$ python -q
>>> import numpy as np
>>> import numpy.linalg as la
>>> np.set_printoptions(precision=1, suppress=True, linewidth=120, sign=" ")
>>> mat = np.loadtxt("test12.csv", delimiter=",")
>>> mat.round(1) + 0
array([[ 0. ,  0. , -0.1, -0.1, -0.1, -0.1,  0.1,  0. ,  0. ],
       [ 0. ,  0. , -0.1, -0.1, -0.1, -0.1,  0.1,  0. ,  0. ],
       [-0.1, -0.1,  0.2,  0.2,  0.2,  0.2, -0.2,  0. ,  0.1],
       [-0.1, -0.1,  0.2,  0.1,  0.2,  0.1, -0.1,  0. ,  0.1],
       [-0.1, -0.1,  0.2,  0.2,  0.2,  0.2, -0.2,  0. ,  0.1],
       [-0.1, -0.1,  0.2,  0.1,  0.2,  0.1, -0.1,  0. ,  0.1],
       [ 0.1,  0.1, -0.2, -0.1, -0.2, -0.1,  0.1,  0. , -0.1],
       [ 0. ,  0. ,  0. ,  0. ,  0. ,  0. ,  0. ,  0. ,  0. ],
       [ 0. ,  0. ,  0.1,  0.1,  0.1,  0.1, -0.1,  0. ,  0. ]])
>>> # columns 0 and 1 are equal
>>> evals, vecs = la.eigh(mat)
>>> np.abs(vecs[:, -1]).round(6).argmax()
np.int64(2)
>>> evals.round(1) + 0
array([ 0.,  0.,  0.,  0.,  0.,  0.,  0.,  0.,  1.])
>>> np.round(vecs @ np.diag(evals) @ vecs.T, 1) + 0
array([[ 0. ,  0. , -0.1, -0.1, -0.1, -0.1,  0.1,  0. ,  0. ],
       [ 0. ,  0. , -0.1, -0.1, -0.1, -0.1,  0.1,  0. ,  0. ],
       [-0.1, -0.1,  0.2,  0.2,  0.2,  0.2, -0.2,  0. ,  0.1],
       [-0.1, -0.1,  0.2,  0.1,  0.2,  0.1, -0.1,  0. ,  0.1],
       [-0.1, -0.1,  0.2,  0.2,  0.2,  0.2, -0.2,  0. ,  0.1],
       [-0.1, -0.1,  0.2,  0.1,  0.2,  0.1, -0.1,  0. ,  0.1],
       [ 0.1,  0.1, -0.2, -0.1, -0.2, -0.1,  0.1,  0. , -0.1],
       [ 0. ,  0. ,  0. ,  0. ,  0. ,  0. ,  0. ,  0. ,  0. ],
       [ 0. ,  0. ,  0.1,  0.1,  0.1,  0.1, -0.1,  0. ,  0. ]])
>>> round(evals.sum(), 1), round(np.trace(mat), 1)
(np.float64(1.0), np.float64(1.0))
>>> np.round(la.svd(mat, compute_uv=False), 1) + 0
array([ 1.,  0.,  0.,  0.,  0.,  0.,  0.,  0.,  0.])
>>> la.eigvalsh(mat + -2 * np.eye(9))
array([-2., -2., -2., -2., -2., -2., -2., -2., -1.])
>>> print((evals > 1e-8).sum(), (evals < -1e-8).sum())
1 0
>>> print(np.round(vecs.T @ vecs, 1) + 0)
[[ 1.  0.  0.  0.  0.  0.  0.  0.  0.]
 [ 0.  1.  0.  0.  0.  0.  0.  0.  0.]
 [ 0.  0.  1.  0.  0.  0.  0.  0.  0.]
 [ 0.  0.  0.  1.  0.  0.  0.  0.  0.]
 [ 0.  0.  0.  0.  1.  0.  0.  0.  0.]
 [ 0.  0.  0.  0.  0.  1.  0.  0.  0.]
 [ 0.  0.  0.  0.  0.  0.  1.  0.  0.]
 [ 0.  0.  0.  0.  0.  0.  0.  1.  0.]
 [ 0.  0.  0.  0.  0.  0.  0.  0.  1.]]
>>> f = np.array([1, 1])
>>> print(np.round(np.array([np.convolve(row, f, "same") for row in mat]), 1) + 0)
[[ 0.   0.1 -0.1 -0.2 -0.2 -0.2  0.   0.1  0. ]
 [ 0.   0.1 -0.1 -0.2 -0.2 -0.2  0.   0.1  0. ]
 [-0.1 -0.2  0.1  0.4  0.4  0.4  0.  -0.2  0.1]
 [-0.1 -0.1  0.1  0.3  0.3  0.3  0.  -0.1  0. ]
 [-0.1 -0.2  0.1  0.4  0.4  0.4  0.  -0.2  0.1]
 [-0.1 -0.1  0.1  0.3  0.3  0.3  0.  -0.1  0. ]
 [ 0.1  0.1 -0.1 -0.3 -0.3 -0.3  0.   0.1  0. ]
 [ 0.   0.   0.  -0.1 -0.1 -0.1  0.   0.   0. ]
 [ 0.  -0.1  0.1  0.2  0.2  0.2  0.  -0.1  0. ]]
>>> np.round(np.correlate(mat[0], mat[6], "full"), 1) + 0
array([ 0. ,  0. ,  0. ,  0. ,  0. ,  0. ,  0. ,  0. ,  0.1,  0. ,  0. ,  0. ,  0. ,  0. ,  0. ,  0. ,  0. ])
>>> vec = np.array([-7, 7, -5, 2, -1, 4, -7, 2, 6])
>>> np.round((vec - mat @ vec) @ (mat @ vec), 1)
np.float64(-0.0)
>>> print(mat @ mat @ vec)
[-0.6 -0.6  1.4  1.   1.4  1.  -1.  -0.2  0.6]
>>> np.round(np.eye(9) - mat, 1) + 0
array([[ 1. ,  0. ,  0.1,  0.1,  0.1,  0.1, -0.1,  0. ,  0. ],
       [ 0. ,  1. ,  0.1,  0.1,  0.1,  0.1, -0.1,  0. ,  0. ],
       [ 0.1,  0.1,  0.8, -0.2, -0.2, -0.2,  0.2,  0. , -0.1],
       [ 0.1,  0.1, -0.2,  0.9, -0.2, -0.1,  0.1,  0. , -0.1],
       [ 0.1,  0.1, -0.2, -0.2,  0.8, -0.2,  0.2,  0. , -0.1],
       [ 0.1,  0.1, -0.2, -0.1, -0.2,  0.9,  0.1,  0. , -0.1],
       [-0.1, -0.1,  0.2,  0.1,  0.2,  0.1,  0.9,  0. ,  0.1],
       [ 0. ,  0. ,  0. ,  0. ,  0. ,  0. ,  0. ,  1. ,  0. ],
       [ 0. ,  0. , -0.1, -0.1, -0.1, -0.1,  0.1,  0. ,  1. ]])
>>> la.eigvalsh(2 * mat - np.eye(9))
array([-1., -1., -1., -1., -1., -1., -1., -1.,  1.])
>>> print(mat @ vec)
[-0.6 -0.6  1.4  1.   1.4  1.  -1.  -0.2  0.6]
